$ ipython --no-banner

In [1]: import numpy as np

In [2]: import numpy.linalg as la

In [3]: np.set_printoptions(precision=3, suppress=True, linewidth=120, sign=" ")

In [4]: arr = np.loadtxt("x.csv", delimiter=",")

In [5]: arr
Out[5]: 
array([[ 0.507, -2.277, -0.602,  0.369],
       [-0.516,  2.334,  0.619, -0.418],
       [ 0.007,  0.015,  0.003, -0.034],
       [ 0.495, -2.314, -0.624,  0.433],
       [-0.497,  2.318,  0.606, -0.398],
       [ 0.499, -2.266, -0.606,  0.379],
       [ 1.049, -4.59 , -1.184,  0.82 ],
       [-1.026,  4.59 ,  1.155, -0.793],
       [ 0.451, -2.286, -0.597,  0.395],
       [-1.014,  4.644,  1.199, -0.779],
       [-1.   ,  4.598,  1.206, -0.843],
       [-1.006,  4.623,  1.208, -0.785],
       [ 0.519, -2.328, -0.616,  0.41 ],
       [-0.007, -0.013,  0.016, -0.034],
       [-0.496,  2.305,  0.58 , -0.373],
       [-1.473,  6.927,  1.813, -1.198],
       [ 1.018, -4.576, -1.224,  0.818],
       [ 0.519, -2.316, -0.61 ,  0.423],
       [-0.98 ,  4.596,  1.215, -0.814],
       [ 0.49 , -2.332, -0.604,  0.4  ]])

In [6]: U, s, VT = la.svd(arr)

In [7]: s
Out[7]: array([ 16.911,   0.103,   0.094,   0.055])

In [8]: np.argmax(s[:-1] / (s[1:] + 1e-6)) + 1
Out[8]: np.int64(1)

In [9]: B = U[:, :1] @ np.diag(s[:1]) @ VT[:1]

In [10]: np.round(la.norm(arr - B) / la.norm(arr), 3)
Out[10]: np.float64(0.009)

In [11]: round(la.norm(arr - B, 2), 3), round(s[1], 3)
Out[11]: (np.float64(0.103), np.float64(0.103))

In [12]: la.matrix_rank(B)
Out[12]: np.int64(1)

In [13]: round(float(np.abs(arr - B).max()), 3)
Out[13]: 0.047

In [14]: la.matrix_rank(arr, rtol=0.05)
Out[14]: np.int64(1)

In [15]: round(np.log10(la.cond(arr)))
Out[15]: 2

In [16]: np.argsort(-la.norm(arr, axis=0).round(6), kind="stable")[:3]
Out[16]: array([ 1,  2,  0])

In [17]: print(np.abs(la.svd(arr)[2][-1]))
[ 0.289  0.207  0.834  0.423]

In [18]: print(la.matrix_rank(arr, rtol=0.1))
1

In [19]: proj = arr @ la.solve(arr.T @ arr, arr.T)

In [20]: np.round(la.eigvalsh(proj), 3) + 0
Out[20]: array([ 0.,  0.,  0.,  0.,  0.,  0.,  0.,  0.,  0.,  0.,  0.,  0.,  0.,  0.,  0.,  0.,  1.,  1.,  1.,  1.])

In [21]: print(np.allclose(proj @ proj, proj))
True

In [22]: data = np.load("out8.npy")

In [23]: data
Out[23]: 
array([[ 0,  0,  0,  0,  0,  0,  1,  0,  0,  0,  0,  0],
       [ 0,  0,  0,  0,  1,  0,  0,  0,  0,  0,  0,  0],
       [ 0,  1,  0,  0,  0,  0,  0,  0,  0,  0,  0,  0],
       [ 0,  0,  0,  0,  0,  0,  0,  0,  0,  0,  1,  0],
       [ 0,  0,  0,  0,  0,  0,  0,  0,  1,  0,  0,  0],
       [ 0,  0,  0,  0,  0,  0,  0,  1,  0,  0,  0,  0],
       [ 1,  0,  0,  0,  0,  0,  0,  0,  0,  0,  0,  0],
       [ 0,  0,  1,  0,  0,  0,  0,  0,  0,  0,  0,  0],
       [ 0,  0,  0,  0,  0,  1,  0,  0,  0,  0,  0,  0],
       [ 0,  0,  0,  0,  0,  0,  0,  0,  0,  1,  0,  0],
       [ 0,  0,  0,  1,  0,  0,  0,  0,  0,  0,  0,  0],
       [ 0,  0,  0,  0,  0,  0,  0,  0,  0,  0,  0,  1]])

In [24]: T = np.stack([data, 4 * data, data[::-1]])

In [25]: la.norm(T, axis=(1, 2))
Out[25]: array([  3.464,  13.856,   3.464])

In [26]: print(T.sum(axis=0))
[[ 0  0  0  0  0  0  5  0  0  0  0  1]
 [ 0  0  0  1  5  0  0  0  0  0  0  0]
 [ 0  5  0  0  0  0  0  0  0  1  0  0]
 [ 0  0  0  0  0  1  0  0  0  0  5  0]
 [ 0  0  1  0  0  0  0  0  5  0  0  0]
 [ 1  0  0  0  0  0  0  5  0  0  0  0]
 [ 5  0  0  0  0  0  0  1  0  0  0  0]
 [ 0  0  5  0  0  0  0  0  1  0  0  0]
 [ 0  0  0  0  0  5  0  0  0  0  1  0]
 [ 0  1  0  0  0  0  0  0  0  5  0  0]
 [ 0  0  0  5  1  0  0  0  0  0  0  0]
 [ 0  0  0  0  0  0  1  0  0  0  0  5]]

In [27]: x = np.array([0, 0, 2, -2, -1, -1, 2, 1, 1, 1, 2, 2])

In [28]: y = data @ x

In [29]: print(y)
[ 2 -1  0  2  1  1  0  2 -1  1 -2  2]

In [30]: print(la.solve(data, y + data[:, 11]))
[ 0.  0.  2. -2. -1. -1.  2.  1.  1.  1.  2.  3.]

In [31]: la.solve(data.T, data[3])
Out[31]: array([ 0.,  0.,  0.,  1.,  0.,  0.,  0.,  0.,  0.,  0.,  0.,  0.])

In [32]: print(la.solve(data, y))
[ 0.  0.  2. -2. -1. -1.  2.  1.  1.  1.  2.  2.]

In [33]: la.solve(data, data[:, 4])
Out[33]: array([ 0.,  0.,  0.,  0.,  1.,  0.,  0.,  0.,  0.,  0.,  0.,  0.])

In [34]: print(data @ np.ones(12))
[ 1.  1.  1.  1.  1.  1.  1.  1.  1.  1.  1.  1.]

In [35]: la.matrix_power(data, 100)
Out[35]: 
array([[ 1,  0,  0,  0,  0,  0,  0,  0,  0,  0,  0,  0],
       [ 0,  0,  0,  0,  0,  0,  0,  1,  0,  0,  0,  0],
       [ 0,  0,  0,  0,  0,  1,  0,  0,  0,  0,  0,  0],
       [ 0,  0,  0,  1,  0,  0,  0,  0,  0,  0,  0,  0],
       [ 0,  0,  1,  0,  0,  0,  0,  0,  0,  0,  0,  0],
       [ 0,  0,  0,  0,  1,  0,  0,  0,  0,  0,  0,  0],
       [ 0,  0,  0,  0,  0,  0,  1,  0,  0,  0,  0,  0],
       [ 0,  0,  0,  0,  0,  0,  0,  0,  1,  0,  0,  0],
       [ 0,  1,  0,  0,  0,  0,  0,  0,  0,  0,  0,  0],
       [ 0,  0,  0,  0,  0,  0,  0,  0,  0,  1,  0,  0],
       [ 0,  0,  0,  0,  0,  0,  0,  0,  0,  0,  1,  0],
       [ 0,  0,  0,  0,  0,  0,  0,  0,  0,  0,  0,  1]])

In [36]: data.sum(axis=1)
Out[36]: array([ 1,  1,  1,  1,  1,  1,  1,  1,  1,  1,  1,  1])

In [37]: pr = np.eye(12)[9]

In [38]: for _ in range(6):
    ...:     pr = pr @ data
    ...:     print(pr.round(3))
    ...: 
[ 0.  0.  0.  0.  0.  0.  0.  0.  0.  1.  0.  0.]
[ 0.  0.  0.  0.  0.  0.  0.  0.  0.  1.  0.  0.]
[ 0.  0.  0.  0.  0.  0.  0.  0.  0.  1.  0.  0.]
[ 0.  0.  0.  0.  0.  0.  0.  0.  0.  1.  0.  0.]
[ 0.  0.  0.  0.  0.  0.  0.  0.  0.  1.  0.  0.]
[ 0.  0.  0.  0.  0.  0.  0.  0.  0.  1.  0.  0.]

In [39]: np.allclose(data, data.T)
Out[39]: False

In [40]: (data - data.T) / 2
Out[40]: 
array([[ 0. ,  0. ,  0. ,  0. ,  0. ,  0. ,  0. ,  0. ,  0. ,  0. ,  0. ,  0. ],
       [ 0. ,  0. , -0.5,  0. ,  0.5,  0. ,  0. ,  0. ,  0. ,  0. ,  0. ,  0. ],
       [ 0. ,  0.5,  0. ,  0. ,  0. ,  0. ,  0. , -0.5,  0. ,  0. ,  0. ,  0. ],
       [ 0. ,  0. ,  0. ,  0. ,  0. ,  0. ,  0. ,  0. ,  0. ,  0. ,  0. ,  0. ],
       [ 0. , -0.5,  0. ,  0. ,  0. ,  0. ,  0. ,  0. ,  0.5,  0. ,  0. ,  0. ],
       [ 0. ,  0. ,  0. ,  0. ,  0. ,  0. ,  0. ,  0.5, -0.5,  0. ,  0. ,  0. ],
       [ 0. ,  0. ,  0. ,  0. ,  0. ,  0. ,  0. ,  0. ,  0. ,  0. ,  0. ,  0. ],
       [ 0. ,  0. ,  0.5,  0. ,  0. , -0.5,  0. ,  0. ,  0. ,  0. ,  0. ,  0. ],
       [ 0. ,  0. ,  0. ,  0. , -0.5,  0.5,  0. ,  0. ,  0. ,  0. ,  0. ,  0. ],
       [ 0. ,  0. ,  0. ,  0. ,  0. ,  0. ,  0. ,  0. ,  0. ,  0. ,  0. ,  0. ],
       [ 0. ,  0. ,  0. ,  0. ,  0. ,  0. ,  0. ,  0. ,  0. ,  0. ,  0. ,  0. ],
       [ 0. ,  0. ,  0. ,  0. ,  0. ,  0. ,  0. ,  0. ,  0. ,  0. ,  0. ,  0. ]])

In [41]: la.matrix_power(data, 2)
Out[41]: 
array([[ 1,  0,  0,  0,  0,  0,  0,  0,  0,  0,  0,  0],
       [ 0,  0,  0,  0,  0,  0,  0,  0,  1,  0,  0,  0],
       [ 0,  0,  0,  0,  1,  0,  0,  0,  0,  0,  0,  0],
       [ 0,  0,  0,  1,  0,  0,  0,  0,  0,  0,  0,  0],
       [ 0,  0,  0,  0,  0,  1,  0,  0,  0,  0,  0,  0],
       [ 0,  0,  1,  0,  0,  0,  0,  0,  0,  0,  0,  0],
       [ 0,  0,  0,  0,  0,  0,  1,  0,  0,  0,  0,  0],
       [ 0,  1,  0,  0,  0,  0,  0,  0,  0,  0,  0,  0],
       [ 0,  0,  0,  0,  0,  0,  0,  1,  0,  0,  0,  0],
       [ 0,  0,  0,  0,  0,  0,  0,  0,  0,  1,  0,  0],
       [ 0,  0,  0,  0,  0,  0,  0,  0,  0,  0,  1,  0],
       [ 0,  0,  0,  0,  0,  0,  0,  0,  0,  0,  0,  1]])

In [42]: np.sort(np.abs(la.eigvals(data)))
Out[42]: array([ 1.,  1.,  1.,  1.,  1.,  1.,  1.,  1.,  1.,  1.,  1.,  1.])

In [43]: assert data == data.T
Traceback (most recent call last):
  Cell In[43], line 1
    assert data == data.T
ValueError: The truth value of an array with more than one element is ambiguous. Use a.any() or a.all()


In [44]: print((data + data.T) / 2)
[[ 0.   0.   0.   0.   0.   0.   1.   0.   0.   0.   0.   0. ]
 [ 0.   0.   0.5  0.   0.5  0.   0.   0.   0.   0.   0.   0. ]
 [ 0.   0.5  0.   0.   0.   0.   0.   0.5  0.   0.   0.   0. ]
 [ 0.   0.   0.   0.   0.   0.   0.   0.   0.   0.   1.   0. ]
 [ 0.   0.5  0.   0.   0.   0.   0.   0.   0.5  0.   0.   0. ]
 [ 0.   0.   0.   0.   0.   0.   0.   0.5  0.5  0.   0.   0. ]
 [ 1.   0.   0.   0.   0.   0.   0.   0.   0.   0.   0.   0. ]
 [ 0.   0.   0.5  0.   0.   0.5  0.   0.   0.   0.   0.   0. ]
 [ 0.   0.   0.   0.   0.5  0.5  0.   0.   0.   0.   0.   0. ]
 [ 0.   0.   0.   0.   0.   0.   0.   0.   0.   1.   0.   0. ]
 [ 0.   0.   0.   1.   0.   0.   0.   0.   0.   0.   0.   0. ]
 [ 0.   0.   0.   0.   0.   0.   0.   0.   0.   0.   0.   1. ]]

In [45]: F = np.load("case13.npy")

In [46]: F
Out[46]: 
array([[-1.189,  0.202,  2.107,  5.996,  5.035, -6.053, -2.909,  0.056, -2.939, -5.869],
       [ 1.972, -3.104, -3.958, -5.944, -4.192,  5.973,  3.225,  3.005,  0.204,  6.071],
       [-1.865,  4.008,  4.072,  3.953,  2.074, -4.041, -2.014, -4.014,  1.849, -3.93 ],
       [ 0.087,  1.923,  0.164, -3.986, -3.978,  4.137,  2.073, -1.922,  3.981,  4.016],
       [-0.039, -1.116,  0.068,  1.909,  2.094, -2.04 , -1.   ,  1.028, -1.837, -1.928],
       [-0.96 ,  0.9  ,  2.006,  4.003,  3.169, -3.916, -1.933, -1.06 , -1.013, -3.856],
       [-0.841,  3.975,  2.062, -2.088, -2.858,  2.082,  1.092, -4.004,  5.273,  1.869],
       [ 1.929, -4.997, -3.988, -2.015,  0.213,  1.909,  1.18 ,  4.857, -4.026,  1.825],
       [ 2.077, -2.916, -3.949, -5.913, -4.028,  6.007,  2.921,  3.063, -0.028,  6.046],
       [ 2.097, -5.108, -3.993, -2.21 ,  0.071,  2.118,  1.079,  4.811, -4.076,  1.947]])

In [47]: W1 = np.array([[2, 2],
    ...:     [1, -3],
    ...:     [-3, -2],
    ...:     [-3, -3],
    ...:     [0, -2],
    ...:     [1, 2],
    ...:     [1, 0],
    ...:     [-3, 2],
    ...:     [1, 1],
    ...:     [3, -2]])

In [48]: c = np.array([2, 1])

In [49]: act = np.maximum(F @ W1 + c, 0)

In [50]: la.matrix_rank(act)
Out[50]: np.int64(2)

In [51]: print(act)
[[  0.      0.   ]
 [ 51.146  54.406]
 [  0.      0.   ]
 [ 43.568  15.37 ]
 [  0.      0.   ]
 [  0.      0.   ]
 [ 30.437   0.   ]
 [  8.837  39.3  ]
 [ 50.673  53.615]
 [ 10.224  40.88 ]]

In [52]: (act > 0).mean(axis=0)
Out[52]: array([ 0.6,  0.5])

In [53]: C = np.array([[-1, 2, 1], [2, -3, -3]])

In [54]: (act @ C).round(6).argmax(axis=1)
Out[54]: array([ 0,  0,  0,  1,  0,  0,  1,  0,  0,  0])

In [55]: W1 @ C
Out[55]: 
array([[  2,  -2,  -4],
       [ -7,  11,  10],
       [ -1,   0,   3],
       [ -3,   3,   6],
       [ -4,   6,   6],
       [  3,  -4,  -5],
       [ -1,   2,   1],
       [  7, -12,  -9],
       [  1,  -1,  -2],
       [ -7,  12,   9]])

In [56]: np.unravel_index(np.abs(act).argmax(), act.shape)
Out[56]: (np.int64(1), np.int64(1))

In [57]: act.sum(axis=0)
Out[57]: array([ 194.885,  203.571])

In [58]: print(act - act[0])
[[  0.      0.   ]
 [ 51.146  54.406]
 [  0.      0.   ]
 [ 43.568  15.37 ]
 [  0.      0.   ]
 [  0.      0.   ]
 [ 30.437   0.   ]
 [  8.837  39.3  ]
 [ 50.673  53.615]
 [ 10.224  40.88 ]]

In [59]: round(float(la.norm(act)), 3)
Out[59]: 132.202

In [60]: print(np.count_nonzero(act))
11

In [61]: np.round(np.abs(act).max(), 3)
Out[61]: np.float64(54.406)

In [62]: np.zeros(10, 2)
Traceback (most recent call last):
  Cell In[62], line 1
    np.zeros(10, 2)
TypeError: Cannot interpret '2' as a data type
